In [1]: import numpy as np

In [2]: from numpy import linalg as LA

In [3]: np.set_printoptions(suppress=True, linewidth=100)

In [4]: def tidy(a):
   ...:     return np.round(a, 3) + 0
   ...: 

In [5]: W2 = np.array([[1, 3, 0], [0, 0, 0], [3, 3, 0]])

In [6]: rng = np.random.default_rng(241849)

In [7]: A = (rng.random((18, 3)) < 0.25) @ W2

In [8]: A
Out[8]: 
array([[0, 0, 0],
       [0, 0, 0],
       [3, 3, 0],
       [0, 0, 0],
       [0, 0, 0],
       [3, 3, 0],
       [1, 3, 0],
       [3, 3, 0],
       [0, 0, 0],
       [1, 3, 0],
       [3, 3, 0],
       [1, 3, 0],
       [0, 0, 0],
       [0, 0, 0],
       [0, 0, 0],
       [0, 0, 0],
       [0, 0, 0],
       [0, 0, 0]])

In [9]: u = np.array([1, -2, -2])

In [10]: np.array([np.convolve(row, u, "same") for row in A])
Out[10]: 
array([[  0,   0,   0],
       [  0,   0,   0],
       [ -3, -12,  -6],
       [  0,   0,   0],
       [  0,   0,   0],
       [ -3, -12,  -6],
       [  1,  -8,  -6],
       [ -3, -12,  -6],
       [  0,   0,   0],
       [  1,  -8,  -6],
       [ -3, -12,  -6],
       [  1,  -8,  -6],
       [  0,   0,   0],
       [  0,   0,   0],
       [  0,   0,   0],
       [  0,   0,   0],
       [  0,   0,   0],
       [  0,   0,   0]])

In [11]: np.convolve(A[4], u)
Out[11]: array([0, 0, 0, 0, 0])

In [12]: np.cross(A[4, :3], A[13, :3])
Out[12]: array([0, 0, 0])

In [13]: rk = LA.matrix_rank(A)

In [14]: rk
Out[14]: np.int64(2)

In [15]: ns = LA.svd(A)[2][rk:].T

In [16]: [int(LA.matrix_rank(A[:, :j + 1])) for j in range(3)]
Out[16]: [1, 2, 2]

In [17]: [int(LA.matrix_rank(np.delete(A, i, axis=0))) for i in range(18)]
Out[17]: [2, 2, 2, 2, 2, 2, 2, 2, 2, 2, 2, 2, 2, 2, 2, 2, 2, 2]

In [18]: LA.matrix_rank(A.T @ A), LA.matrix_rank(A @ A.T)
Out[18]: (np.int64(2), np.int64(2))

In [19]: ns @ ns.T
Out[19]: 
array([[0., 0., 0.],
       [0., 0., 0.],
       [0., 0., 1.]])

In [20]: np.argsort(-LA.norm(A, axis=0).round(6), kind="stable")[:3]
Out[20]: array([1, 0, 2])

In [21]: LA.matrix_rank(A, rtol=0.1)
Out[21]: np.int64(2)

In [22]: [round(float(x), 3) for x in LA.svd(A, compute_uv=False)[:3]]
Out[22]: [9.878, 2.104, 0.0]

In [23]: blk = np.stack([A, 3 * A, A[::-1]])

In [24]: blk.sum(axis=0)
Out[24]: 
array([[ 0,  0,  0],
       [ 0,  0,  0],
       [12, 12,  0],
       [ 0,  0,  0],
       [ 0,  0,  0],
       [12, 12,  0],
       [ 5, 15,  0],
       [15, 15,  0],
       [ 1,  3,  0],
       [ 4, 12,  0],
       [15, 15,  0],
       [ 5, 15,  0],
       [ 3,  3,  0],
       [ 0,  0,  0],
       [ 0,  0,  0],
       [ 3,  3,  0],
       [ 0,  0,  0],
       [ 0,  0,  0]])

In [25]: LA.matrix_rank(blk.reshape(3, -1))
Out[25]: np.int64(2)

In [26]: M = np.array([[-3, -7, 9], [7, 5, 0], [-6, 0, 9]])

In [27]: M
Out[27]: 
array([[-3, -7,  9],
       [ 7,  5,  0],
       [-6,  0,  9]])

In [28]: Y = M / LA.norm(M, axis=1, keepdims=True)

In [29]: cov = Y @ Y.T

In [30]: tidy(LA.norm(Y, axis=1))
Out[30]: array([1., 1., 1.])

In [31]: (np.abs(cov) > 0.9).astype(int)
Out[31]: 
array([[1, 0, 0],
       [0, 1, 0],
       [0, 0, 1]])

In [32]: tidy(np.degrees(np.arccos(np.clip(cov[0, 1], -1, 1))))
Out[32]: np.float64(123.515)

In [33]: np.trace(M)
Out[33]: np.int64(11)

In [34]: M @ M
Out[34]: 
array([[-94, -14,  54],
       [ 14, -24,  63],
       [-36,  42,  27]])

In [35]: tidy(LA.det(M))
Out[35]: np.float64(576.0)

In [36]: (M - M.T) / 2
Out[36]: 
array([[ 0. , -7. ,  7.5],
       [ 7. ,  0. ,  0. ],
       [-7.5,  0. ,  0. ]])

In [37]: np.allclose(M, M.T)
Out[37]: False

In [38]: tidy(np.sort(np.abs(LA.eigvals(M))))
Out[38]: array([7.294, 8.886, 8.886])

In [39]: np.allclose(M @ M.T, M.T @ M)
Out[39]: False

In [40]: tidy(np.abs(LA.eigvals(M)).max())
Out[40]: np.float64(8.886)

In [41]: x = np.array([-2, -1, 5])

In [42]: rhs = M @ x

In [43]: rhs
Out[43]: array([ 58, -19,  57])

In [44]: tidy(LA.solve(M.T, M[2]))
Out[44]: array([0., 0., 1.])

In [45]: def softmax(z):
    ...:     e = np.exp(z - z.max(axis=-1, keepdims=True))
    ...:     return e / e.sum(axis=-1, keepdims=True)
    ...: 

In [46]: softmax(M).sum(axis=1)
Out[46]: array([1., 1., 1.])

In [47]: tidy(softmax(10 * M[2]))
Out[47]: array([0., 0., 1.])

In [48]: tidy(softmax(M[2]))
Out[48]: array([0., 0., 1.])

In [49]: S = M @ M.T / np.sqrt(3)

In [50]: tidy(softmax(S))
Out[50]: 
array([[1., 0., 0.],
       [0., 1., 0.],
       [0., 0., 1.]])

In [51]: softmax(S).round(6).argmax(axis=1)
Out[51]: array([0, 1, 2])

In [52]: Q, Rm = LA.qr(M)

In [53]: tidy(np.abs(np.diag(Rm)))
Out[53]: array([9.695, 6.375, 9.319])

In [54]: tidy(abs(Rm[0, 0])), tidy(LA.norm(M[:, 0]))
Out[54]: (np.float64(9.695), np.float64(9.695))

In [55]: tidy(np.trace(Q @ Q.T))
Out[55]: np.float64(3.0)

In [56]: arr = np.load("out10.npy")

In [57]: arr
Out[57]: 
array([[-0.589,  0.184,  2.88 ],
       [ 1.776,  4.915,  6.626],
       [ 0.955,  3.461,  3.373]])

In [58]: u = np.array([0, -2, 0])

In [59]: Y = arr + np.outer(u, np.eye(3)[0])

In [60]: LA.matrix_rank(Y - arr)
Out[60]: np.int64(1)

In [61]: u, r1 = arr[1], arr[0]

In [62]: tidy(u @ u)
Out[62]: np.float64(71.215)

In [63]: tidy(u @ r1)
Out[63]: np.float64(18.941)

In [64]: p = (u @ r1) / (u @ u) * u

In [65]: tidy(p)
Out[65]: array([0.472, 1.307, 1.762])

In [66]: tidy(r1 - p)
Out[66]: array([-1.061, -1.123,  1.118])

In [67]: tidy((r1 - p) @ u)
Out[67]: np.float64(0.0)

In [68]: labels = rng.permutation(3)

In [69]: labels
Out[69]: array([0, 2, 1])

In [70]: Y = arr[labels][:, labels]

In [71]: tidy(np.sort(np.abs(LA.eigvals(Y))))
Out[71]: array([0.926, 0.926, 9.326])

In [72]: np.trace(Y)
Out[72]: np.float64(7.699)

In [73]: Y
Out[73]: 
array([[-0.589,  2.88 ,  0.184],
       [ 0.955,  3.373,  3.461],
       [ 1.776,  6.626,  4.915]])

In [74]: K = np.load("a.npy")

In [75]: K
Out[75]: 
array([[ 1,  0],
       [-2,  1]])

In [76]: Y = LA.inv(K)

In [77]: tidy(LA.cond(K))
Out[77]: np.float64(5.828)

In [78]: tidy(LA.det(K) * Y)
Out[78]: 
array([[1., 0.],
       [2., 1.]])

In [79]: Y = np.array([[0, 1], [1, 2]])

In [80]: W2 = np.kron(Y, K)

In [81]: tidy(LA.norm(W2, 2)), tidy(LA.norm(Y, 2) * LA.norm(K, 2))
Out[81]: (np.float64(5.828), np.float64(5.828))

In [82]: LA.matrix_rank(W2)
Out[82]: np.int64(4)

In [83]: W2
Out[83]: 
array([[ 0,  0,  1,  0],
       [ 0,  0, -2,  1],
       [ 1,  0,  2,  0],
       [-2,  1, -4,  2]])

In [84]: W2.shape
Out[84]: (4, 4)

In [85]: tidy(np.sort(np.abs(LA.eigvals(K))))
Out[85]: array([1., 1.])

In [86]: tidy(np.abs(LA.eigvals(K)).max())
Out[86]: np.float64(1.0)

In [87]: np.allclose(K, K.T)
Out[87]: False

In [88]: np.allclose(K @ K.T, K.T @ K)
Out[88]: False

In [89]: K @ K
Out[89]: 
array([[ 1,  0],
       [-4,  1]])

In [90]: feats = np.load("case14.npy")

In [91]: feats
Out[91]: 
array([[ -0.431,   6.773,   0.056],
       [ -0.167,  -2.101,  -1.573],
       [  0.024,  -8.562,   1.413],
       [  0.191,   2.579,   0.585],
       [ -0.004,  -2.894,   2.041],
       [ -0.057, -10.747,  -0.98 ],
       [  0.153,   3.678,  -1.006],
       [ -0.441,   4.265,  -0.554],
       [  0.285,  -0.264,   0.125],
       [ -0.12 ,   3.775,  -1.075]])

In [92]: labels = feats[:, 1] > np.median(feats[:, 1])

In [93]: u = feats[labels].mean(axis=0) - feats[~labels].mean(axis=0)

In [94]: tidy(u)
Out[94]: array([-0.146,  9.128, -0.604])

In [95]: labels.astype(int)
Out[95]: array([1, 0, 0, 1, 0, 0, 1, 1, 0, 1])

In [96]: (((feats - feats.mean(axis=0)) @ u > 0) == labels).mean()
Out[96]: np.float64(0.9)

In [97]: ((feats - feats.mean(axis=0)) @ u > 0).astype(int)
Out[97]: array([1, 0, 0, 1, 0, 0, 1, 1, 1, 1])

In [98]: Xc = feats - feats.mean(axis=0)

In [99]: Uu, s, Vt = LA.svd(Xc, full_matrices=False)

In [100]: (np.sign(Uu[:, 0]) == np.sign(Uu[0, 0])).astype(int)
Out[100]: array([1, 0, 0, 1, 0, 0, 1, 1, 1, 1])

In [101]: tidy(s)
Out[101]: array([17.307,  3.434,  0.685])

In [102]: np.searchsorted(np.cumsum(s ** 2) / (s ** 2).sum(), 0.9) + 1
Out[102]: np.int64(1)

In [103]: LA.matrix_rank(Xc)
Out[103]: np.int64(3)

In [104]: np.abs(Uu[:, 0]).argmax()
Out[104]: np.int64(5)

In [105]: d = LA.norm(feats[:, None] - feats[None], axis=-1)

In [106]: np.flatnonzero(d[6] < d.mean() / 2)
Out[106]: array([3, 6, 7, 9])

In [107]: np.unravel_index(d.round(6).argmax(), d.shape)
Out[107]: (np.int64(0), np.int64(5))

In [108]: (d + 1e9 * np.eye(10)).round(6).argmin(axis=1)
Out[108]: array([7, 8, 5, 6, 8, 2, 9, 9, 1, 6])

In [109]: tidy(d[:5, :5])
Out[109]: 
array([[ 0.   ,  9.026, 15.402,  4.273,  9.878],
       [ 9.026,  0.   ,  7.12 ,  5.166,  3.704],
       [15.402,  7.12 ,  0.   , 11.173,  5.703],
       [ 4.273,  5.166, 11.173,  0.   ,  5.667],
       [ 9.878,  3.704,  5.703,  5.667,  0.   ]])

In [110]: LA.matrix_rank(d ** 2)
Out[110]: np.int64(5)

In [111]: Y = np.c_[feats[:, :1] @ np.array([[-2]]), np.array([0, 2, -3, 3, 2, 2, -1, 3, -2, -1])]

In [112]: Y
Out[112]: 
array([[ 0.862,  0.   ],
       [ 0.334,  2.   ],
       [-0.048, -3.   ],
       [-0.382,  3.   ],
       [ 0.008,  2.   ],
       [ 0.114,  2.   ],
       [-0.306, -1.   ],
       [ 0.882,  3.   ],
       [-0.57 , -2.   ],
       [ 0.24 , -1.   ]])

In [113]: tidy(LA.lstsq(feats, Y[:, 0])[0])
Out[113]: array([-2.,  0.,  0.])

In [114]: LA.matrix_rank(Y)
Out[114]: np.int64(2)

In [115]: u, r1 = feats[3], feats[9]

In [116]: tidy(u @ u)
Out[116]: np.float64(7.03)

In [117]: p = (u @ r1) / (u @ u) * u

In [118]: (r1 - p) @ u
Out[118]: np.float64(0.0)

In [119]: tidy(r1 - p)
Out[119]: array([-0.367,  0.442, -1.831])

In [120]: F = np.array([[3, 1, 1], [1, 3, 1], [1, 1, 3]])

In [121]: Y = np.array([[-3, 2, 4], [-2, 2, -5]])

In [122]: W2 = np.kron(Y, F)

In [123]: tidy(LA.norm(W2, 2)), tidy(LA.norm(Y, 2) * LA.norm(F, 2))
Out[123]: (np.float64(32.093), np.float64(32.093))

In [124]: W2
Out[124]: 
array([[ -9,  -3,  -3,   6,   2,   2,  12,   4,   4],
       [ -3,  -9,  -3,   2,   6,   2,   4,  12,   4],
       [ -3,  -3,  -9,   2,   2,   6,   4,   4,  12],
       [ -6,  -2,  -2,   6,   2,   2, -15,  -5,  -5],
       [ -2,  -6,  -2,   2,   6,   2,  -5, -15,  -5],
       [ -2,  -2,  -6,   2,   2,   6,  -5,  -5, -15]])

In [125]: LA.matrix_rank(W2)
Out[125]: np.int64(6)

In [126]: W0 = np.load("block16.npy")

In [127]: W0
Out[127]: 
array([[2, 0, 0],
       [3, 2, 0],
       [2, 2, 1]])

In [128]: Uu, s, Vt = LA.svd(W0, full_matrices=False)

In [129]: (s > 1e-8).sum()
Out[129]: np.int64(3)

In [130]: tidy(np.cumsum(s ** 2) / np.sum(s ** 2))
Out[130]: array([0.915, 0.986, 1.   ])

In [131]: Uu.shape, s.shape, Vt.shape
Out[131]: ((3, 3), (3,), (3, 3))

In [132]: tidy(s)
Out[132]: array([4.879, 1.353, 0.606])

In [133]: tidy(np.sqrt((s ** 2).sum())), tidy(LA.norm(W0))
Out[133]: (np.float64(5.099), np.float64(5.099))

In [134]: Y = np.array([[1, 0], [1, 2], [1, 0]])

In [135]: np.einsum("ij->j", W0)
Out[135]: array([7, 4, 1])

In [136]: Y.T @ W0.T
Out[136]: 
array([[2, 5, 5],
       [0, 4, 4]])

In [137]: LA.matrix_rank(W0 @ Y)
Out[137]: np.int64(2)

In [138]: np.einsum("ij,ij->i", W0, W0)
Out[138]: array([ 4, 13,  9])

In [139]: x = np.array([3, -1, 0])

In [140]: rhs = W0 @ x

In [141]: rhs
Out[141]: array([6, 7, 4])

In [142]: tidy(LA.solve(W0, W0[:, 0]))
Out[142]: array([1., 0., 0.])

In [143]: tidy(LA.solve(W0, 2 * rhs))
Out[143]: array([ 6., -2.,  0.])

In [144]: tidy(LA.solve(W0, rhs))
Out[144]: array([ 3., -1.,  0.])

In [145]: X = np.loadtxt("dump.csv", delimiter=",")

In [146]: tidy(X)
Out[146]: 
array([[-3.887,  0.826, -0.46 ],
       [ 0.299, -0.774, -3.913],
       [-0.897, -3.836,  0.691]])

In [147]: tidy(LA.norm(X, 1)), tidy(LA.norm(X, np.inf))
Out[147]: (np.float64(5.436), np.float64(5.424))

In [148]: tidy(LA.norm(X, 2))
Out[148]: np.float64(4.0)

In [149]: tidy(X[2] @ X[0])
Out[149]: np.float64(0.0)

In [150]: tidy(LA.norm(X, axis=1))
Out[150]: array([4., 4., 4.])

In [151]: Y = np.array([[2, 1, -2], [-1, 0, 2], [1, 1, 2]])

In [152]: tidy(np.einsum("ij->j", X))
Out[152]: array([-4.485, -3.785, -3.683])

In [153]: LA.matrix_rank(np.vstack([X, Y.T]))
Out[153]: np.int64(3)

In [154]: np.vstack([X, Y.T]).shape
Out[154]: (6, 3)

In [155]: tidy(Y.T @ X.T)
Out[155]: 
array([[-9.059, -2.541,  2.733],
       [-4.347, -3.614, -0.206],
       [ 8.504, -9.972, -4.498]])

In [156]: tidy(np.einsum("ik,kj->ij", X, Y))
Out[156]: 
array([[-9.059, -4.347,  8.504],
       [-2.541, -3.614, -9.972],
       [ 2.733, -0.206, -4.498]])

In [157]: tidy(LA.norm(X, axis=0))
Out[157]: array([4., 4., 4.])

In [158]: tidy(X[:, 2] @ X[:, 1])
Out[158]: np.float64(0.0)

In [159]: tidy(X.T @ X)
Out[159]: 
array([[16.,  0.,  0.],
       [ 0., 16.,  0.],
       [ 0.,  0., 16.]])

In [160]: tidy(LA.pinv(X))
Out[160]: 
array([[-0.243,  0.019, -0.056],
       [ 0.052, -0.048, -0.24 ],
       [-0.029, -0.245,  0.043]])

In [161]: u = np.array([1, 0])

In [162]: tidy(np.convolve(X[2], u))
Out[162]: array([-0.897, -3.836,  0.691,  0.   ])

In [163]: tidy(np.polyval(u, X[2]))
Out[163]: array([-0.897, -3.836,  0.691])

In [164]: tidy(np.correlate(X[2], X[0], "full"))
Out[164]: array([ 0.413,  1.025,  0.   , 15.481, -2.684])

In [165]: tidy(np.array([np.convolve(row, u, "same") for row in X]))
Out[165]: 
array([[-3.887,  0.826, -0.46 ],
       [ 0.299, -0.774, -3.913],
       [-0.897, -3.836,  0.691]])

In [166]: Q = X.astype(float).copy()

In [167]: for j in range(3):
     ...:     Q[:, j] -= Q[:, :j] @ (Q[:, :j].T @ Q[:, j])
     ...:     Q[:, j] /= LA.norm(Q[:, j])
     ...: 

In [168]: tidy(Q.T @ X)
Out[168]: 
array([[4., 0., 0.],
       [0., 4., 0.],
       [0., 0., 4.]])

In [169]: tidy(Q.T @ Q)
Out[169]: 
array([[1., 0., 0.],
       [0., 1., 0.],
       [0., 0., 1.]])
